$ ipython --no-banner

In [1]: import numpy as np

In [2]: import numpy.linalg as la

In [3]: np.set_printoptions(precision=2, suppress=True, linewidth=120, floatmode="fixed")

In [4]: W0 = np.load("m.npy")

In [5]: W0
Out[5]: 
array([[-12,   8, -10,  -6,   4],
       [  9, -10,   8,   3,  -5],
       [ -8,   4,  -6,  -6,   0],
       [  4,  -6,   2,   6,   4],
       [  0, -12,   0,   0,   0],
       [ 13,  -4,  10,   9,  -1],
       [ 12,  19,  10,   6,  -4],
       [ -3,  -8,  -2,  -3,  -1],
       [-11, -12,  -4, -21, -17],
       [ -5, -11,  -6,   3,   9]])

In [6]: Uu, s, vt = la.svd(W0, full_matrices=False)

In [7]: np.round(Uu.T @ W0 @ vt.T, 2) + 0
Out[7]: 
array([[42.31,  0.00,  0.00,  0.00,  0.00],
       [ 0.00, 31.59,  0.00,  0.00,  0.00],
       [ 0.00,  0.00, 25.47,  0.00,  0.00],
       [ 0.00,  0.00,  0.00,  0.00,  0.00],
       [ 0.00,  0.00,  0.00,  0.00,  0.00]])

In [8]: np.cumsum(s ** 2) / np.sum(s ** 2)
Out[8]: array([0.52, 0.81, 1.00, 1.00, 1.00])

In [9]: np.abs(Uu[:, 0]).round(6).argmax()
Out[9]: np.int64(8)

In [10]: np.round(s / s[0], 2) + 0
Out[10]: array([1.00, 0.75, 0.60, 0.00, 0.00])

In [11]: np.round(vt @ vt.T, 2) + 0
Out[11]: 
array([[1.00, 0.00, 0.00, 0.00, 0.00],
       [0.00, 1.00, 0.00, 0.00, 0.00],
       [0.00, 0.00, 1.00, 0.00, 0.00],
       [0.00, 0.00, 0.00, 1.00, 0.00],
       [0.00, 0.00, 0.00, 0.00, 1.00]])

In [12]: E = np.load("dump.npy")

In [13]: E
Out[13]: 
array([[ 2.00, -1.00,  0.00,  0.00,  0.00,  0.00,  0.00,  0.00],
       [-1.00,  3.00, -1.00,  0.00,  0.00,  0.00,  0.00,  0.00],
       [ 0.00, -1.00,  3.00, -1.00,  0.00,  0.00,  0.00,  0.00],
       [ 0.00,  0.00, -1.00,  2.00, -1.00,  0.00,  0.00,  0.00],
       [ 0.00,  0.00,  0.00, -1.00,  2.00, -1.00,  0.00,  0.00],
       [ 0.00,  0.00,  0.00,  0.00, -1.00,  3.00, -1.00,  0.00],
       [ 0.00,  0.00,  0.00,  0.00,  0.00, -1.00,  1.00, -1.00],
       [ 0.00,  0.00,  0.00,  0.00,  0.00,  0.00, -1.00,  2.00]])

In [14]: O, evecs = la.qr(E[:, :3])[0], la.qr(E[:, 3:])[0]

In [15]: s = la.svd(O.T @ evecs, compute_uv=False)

In [16]: np.degrees(np.arccos(s.clip(0, 1)))
Out[16]: array([11.01, 81.81, 90.00])

In [17]: t3 = np.stack([E, -1 * E, E[::-1]])

In [18]: la.norm(t3, axis=(1, 2))
Out[18]: array([7.62, 7.62, 7.62])

In [19]: la.matrix_rank(t3.reshape(3, -1))
Out[19]: np.int64(2)

In [20]: t3.sum(axis=0)
Out[20]: 
array([[ 0.00,  0.00,  0.00,  0.00,  0.00,  0.00, -1.00,  2.00],
       [ 0.00,  0.00,  0.00,  0.00,  0.00, -1.00,  1.00, -1.00],
       [ 0.00,  0.00,  0.00,  0.00, -1.00,  3.00, -1.00,  0.00],
       [ 0.00,  0.00,  0.00, -1.00,  2.00, -1.00,  0.00,  0.00],
       [ 0.00,  0.00, -1.00,  2.00, -1.00,  0.00,  0.00,  0.00],
       [ 0.00, -1.00,  3.00, -1.00,  0.00,  0.00,  0.00,  0.00],
       [-1.00,  3.00, -1.00,  0.00,  0.00,  0.00,  0.00,  0.00],
       [ 2.00, -1.00,  0.00,  0.00,  0.00,  0.00,  0.00,  0.00]])

In [21]: np.einsum("bij,cij->bc", t3, t3)
Out[21]: 
array([[ 58.00, -58.00,  -8.00],
       [-58.00,  58.00,   8.00],
       [ -8.00,   8.00,  58.00]])

In [22]: t3.shape
Out[22]: (3, 8, 8)

In [23]: (t3 @ E.T).shape
Out[23]: (3, 8, 8)

In [24]: E @ E
Out[24]: 
array([[ 5.00, -5.00,  1.00,  0.00,  0.00,  0.00,  0.00,  0.00],
       [-5.00, 11.00, -6.00,  1.00,  0.00,  0.00,  0.00,  0.00],
       [ 1.00, -6.00, 11.00, -5.00,  1.00,  0.00,  0.00,  0.00],
       [ 0.00,  1.00, -5.00,  6.00, -4.00,  1.00,  0.00,  0.00],
       [ 0.00,  0.00,  1.00, -4.00,  6.00, -5.00,  1.00,  0.00],
       [ 0.00,  0.00,  0.00,  1.00, -5.00, 11.00, -4.00,  1.00],
       [ 0.00,  0.00,  0.00,  0.00,  1.00, -4.00,  3.00, -3.00],
       [ 0.00,  0.00,  0.00,  0.00,  0.00,  1.00, -3.00,  5.00]])

In [25]: np.allclose(E, E.T)
Out[25]: True

In [26]: round(la.det(E), 2)
Out[26]: np.float64(8.0)

In [27]: E.inv()
---------------------------------------------------------------------------
AttributeError                            Traceback (most recent call last)
Cell In[27], line 1
----> 1 E.inv()

AttributeError: 'numpy.ndarray' object has no attribute 'inv'

In [28]: np.round(np.abs(la.eigvals(E)).max(), 2)
Out[28]: np.float64(4.47)

In [29]: np.trace(E)
Out[29]: np.float64(18.0)

In [30]: vals, evecs = la.eigh(E)

In [31]: np.round(evecs @ np.diag(vals) @ evecs.T, 2) + 0
Out[31]: 
array([[ 2.00, -1.00,  0.00,  0.00,  0.00,  0.00,  0.00,  0.00],
       [-1.00,  3.00, -1.00,  0.00,  0.00,  0.00,  0.00,  0.00],
       [ 0.00, -1.00,  3.00, -1.00,  0.00,  0.00,  0.00,  0.00],
       [ 0.00,  0.00, -1.00,  2.00, -1.00,  0.00,  0.00,  0.00],
       [ 0.00,  0.00,  0.00, -1.00,  2.00, -1.00,  0.00,  0.00],
       [ 0.00,  0.00,  0.00,  0.00, -1.00,  3.00, -1.00,  0.00],
       [ 0.00,  0.00,  0.00,  0.00,  0.00, -1.00,  1.00, -1.00],
       [ 0.00,  0.00,  0.00,  0.00,  0.00,  0.00, -1.00,  2.00]])

In [32]: (vals > 1e-8).sum(), (vals < -1e-8).sum()
Out[32]: (np.int64(8), np.int64(0))

In [33]: vals
Out[33]: array([0.04, 0.61, 1.24, 2.00, 2.52, 3.11, 4.00, 4.47])

In [34]: np.round(evecs.T @ E @ evecs, 2) + 0
Out[34]: 
array([[0.04, 0.00, 0.00, 0.00, 0.00, 0.00, 0.00, 0.00],
       [0.00, 0.61, 0.00, 0.00, 0.00, 0.00, 0.00, 0.00],
       [0.00, 0.00, 1.24, 0.00, 0.00, 0.00, 0.00, 0.00],
       [0.00, 0.00, 0.00, 2.00, 0.00, 0.00, 0.00, 0.00],
       [0.00, 0.00, 0.00, 0.00, 2.52, 0.00, 0.00, 0.00],
       [0.00, 0.00, 0.00, 0.00, 0.00, 3.11, 0.00, 0.00],
       [0.00, 0.00, 0.00, 0.00, 0.00, 0.00, 4.00, 0.00],
       [0.00, 0.00, 0.00, 0.00, 0.00, 0.00, 0.00, 4.47]])

In [35]: np.round(la.eigvalsh(E @ E), 2) + 0
Out[35]: array([ 0.00,  0.37,  1.53,  4.00,  6.37,  9.70, 16.00, 20.02])

In [36]: vals.sum(), np.trace(E)
Out[36]: (np.float64(18.0), np.float64(18.0))
